$ python3 -q
>>> import numpy as np
>>> np.set_printoptions(precision=1, suppress=True, linewidth=160)
>>> rd = lambda a: np.round(a, 1) + 0
>>> W0 = np.load("sample6.npy")
>>> print(W0)
[[ 3.  4.  0.  0.]
 [ 4.  0.  4.  0.]
 [ 0.  4.  1.  4.]
 [ 0.  0.  4. -1.]]
>>> # symmetric
>>> w, vecs = np.linalg.eigh(W0)
>>> print(rd(w.sum()), np.trace(W0))
3.0 3.0
>>> rd(vecs.T @ W0 @ vecs)
array([[-6. ,  0. ,  0. ,  0. ],
       [ 0. , -2. ,  0. ,  0. ],
       [ 0. ,  0. ,  3.7,  0. ],
       [ 0. ,  0. ,  0. ,  7.3]])
>>> rd(vecs.T @ vecs)
array([[1., 0., 0., 0.],
       [0., 1., 0., 0.],
       [0., 0., 1., 0.],
       [0., 0., 0., 1.]])
>>> rd(np.linalg.svd(W0, compute_uv=False))
array([7.3, 6. , 3.7, 2. ])
>>> u = np.array([1, 0, 0, -2, 1, -3])
>>> X = 2 * np.eye(6) + np.outer(u, u)
>>> X
array([[ 3.,  0.,  0., -2.,  1., -3.],
       [ 0.,  2.,  0.,  0.,  0.,  0.],
       [ 0.,  0.,  2.,  0.,  0.,  0.],
       [-2.,  0.,  0.,  6., -2.,  6.],
       [ 1.,  0.,  0., -2.,  3., -3.],
       [-3.,  0.,  0.,  6., -3., 11.]])
>>> # symmetric, so the eigenvalues are real
>>> w, vecs = np.linalg.eigh(X)
>>> x = np.array([3, 0, 2, 1, 3, 1])
>>> (np.sign(vecs[:, -1].round(6)) == np.sign(vecs[0, -1].round(6))).astype(int)
array([1, 0, 0, 0, 1, 0])
>>> A = np.array([[2, 0, 0], [0, 0, 3], [0, 0, 1]])
>>> A
array([[2, 0, 0],
       [0, 0, 3],
       [0, 0, 1]])
>>> # triangular
>>> rd(A @ np.linalg.pinv(A) @ A)
array([[2., 0., 0.],
       [0., 0., 3.],
       [0., 0., 1.]])
>>> np.linalg.lstsq(A[:-1].T, A[-1])[2]
np.int32(2)
>>> rd(np.trace(np.linalg.pinv(A) @ A))
np.float64(2.0)
>>> (A != 0).astype(int)
array([[1, 0, 0],
       [0, 0, 1],
       [0, 0, 1]])
>>> np.flatnonzero(np.linalg.matrix_power((A != 0) + (A.T != 0) + np.eye(3), 3)[2])
array([1, 2])
>>> rd(np.sort(np.linalg.eigvals(A).real))
array([0., 1., 2.])
>>> gram = A.T @ A
>>> print(gram)
[[ 4  0  0]
 [ 0  0  0]
 [ 0  0 10]]
>>> np.allclose(gram, gram.T)
True
>>> np.linalg.matrix_rank(gram)
np.int64(2)
>>> left, s, VT = np.linalg.svd(A)
>>> np.argmax(s[:-1] / (s[1:] + 1e-6)) + 1
np.int64(2)
>>> rd(s)
array([3.2, 2. , 0. ])
>>> B = left[:, :2] @ np.diag(s[:2]) @ VT[:2]
>>> rd(np.linalg.norm(A - B, 2)), s[2]
(np.float64(0.0), np.float64(0.0))
>>> rd(np.abs(A - B).max())
np.float64(0.0)
>>> rd(B)
array([[2., 0., 0.],
       [0., 0., 3.],
       [0., 0., 1.]])
>>> M = np.load("test14.npy")
>>> print(M)
[[1 0 0 0]
 [1 1 0 0]
 [0 0 1 0]
 [3 0 3 1]]
>>> np.linalg.matrix_power(M - np.diag(np.diag(M)), 4)
array([[0, 0, 0, 0],
       [0, 0, 0, 0],
       [0, 0, 0, 0],
       [0, 0, 0, 0]])
>>> M @ M
array([[1, 0, 0, 0],
       [2, 1, 0, 0],
       [0, 0, 1, 0],
       [6, 0, 6, 1]])
>>> print([int(np.linalg.matrix_rank(np.linalg.matrix_power(M, p))) for p in range(1, 5)])
[4, 4, 4, 4]
>>> arr = np.load("a.npy")
>>> arr
array([[-4, -6, -2,  0,  0,  0],
       [ 4,  4, -6,  0,  0,  0],
       [-6, -6, -6,  0,  0,  0],
       [ 0,  0,  0,  4,  6,  2],
       [ 0,  0,  0, -4, -4,  6],
       [ 0,  0,  0,  6,  6,  6]])
>>> # splits into 2 blocks
>>> w1 = np.array([[3, 1, 4, 0],
...     [0, 1, 4, 3],
...     [0, 4, 4, 0],
...     [4, 1, 1, 5],
...     [5, 1, 1, 1],
...     [5, 4, 1, 1]])
>>> beta = np.array([5, -4, 3, -4])
>>> H = np.maximum(arr @ w1 + beta, 0)
>>> print(rd((H > 0).mean(axis=0)))
[0.5 0.5 0.7 0.5]
>>> print((H > 0).astype(int))
[[0 0 0 0]
 [1 0 1 1]
 [0 0 0 0]
 [1 1 1 1]
 [0 1 1 0]
 [1 1 1 1]]
>>> np.linalg.matrix_rank(H)
np.int64(4)
>>> basis = np.array([[0, 2], [0, 2], [1, 0], [2, 2]])
>>> (H @ basis).round(6).argmax(axis=1)
array([0, 1, 0, 1, 1, 1])
>>> w1 @ basis
array([[ 4,  8],
       [10,  8],
       [ 4,  8],
       [11, 20],
       [ 3, 14],
       [ 3, 20]])
>>> H @ basis
array([[  0,   0],
       [ 27,  50],
       [  0,   0],
       [ 63, 198],
       [  1,  24],
       [ 97, 318]])
>>> arr @ arr
array([[ 4, 12, 56,  0,  0,  0],
       [36, 28,  4,  0,  0,  0],
       [36, 48, 84,  0,  0,  0],
       [ 0,  0,  0,  4, 12, 56],
       [ 0,  0,  0, 36, 28,  4],
       [ 0,  0,  0, 36, 48, 84]])
>>> print(np.trace(arr))
0
>>> np.allclose(arr @ arr.T, arr.T @ arr)
False
>>> np.linalg.matrix_power(arr, 2)
array([[ 4, 12, 56,  0,  0,  0],
       [36, 28,  4,  0,  0,  0],
       [36, 48, 84,  0,  0,  0],
       [ 0,  0,  0,  4, 12, 56],
       [ 0,  0,  0, 36, 28,  4],
       [ 0,  0,  0, 36, 48, 84]])
>>> print((arr + arr.T) / 2)
[[-4. -1. -4.  0.  0.  0.]
 [-1.  4. -6.  0.  0.  0.]
 [-4. -6. -6.  0.  0.  0.]
 [ 0.  0.  0.  4.  1.  4.]
 [ 0.  0.  0.  1. -4.  6.]
 [ 0.  0.  0.  4.  6.  6.]]
>>> print(rd(np.abs(np.linalg.eigvals(arr)).max()))
10.8
>>> u, v = arr[5], arr[4]
>>> u @ u
np.int64(108)
>>> u @ v
np.int64(-12)
>>> pr = (u @ v) / (u @ u) * u
>>> np.linalg.matrix_rank(np.outer(u, v))
np.int64(1)
>>> (v - pr) @ u
np.float64(0.0)
>>> print(rd(pr))
[ 0.   0.   0.  -0.7 -0.7 -0.7]
>>> np.outer(u, v)
array([[  0,   0,   0,   0,   0,   0],
       [  0,   0,   0,   0,   0,   0],
       [  0,   0,   0,   0,   0,   0],
       [  0,   0,   0, -24, -24,  36],
       [  0,   0,   0, -24, -24,  36],
       [  0,   0,   0, -24, -24,  36]])
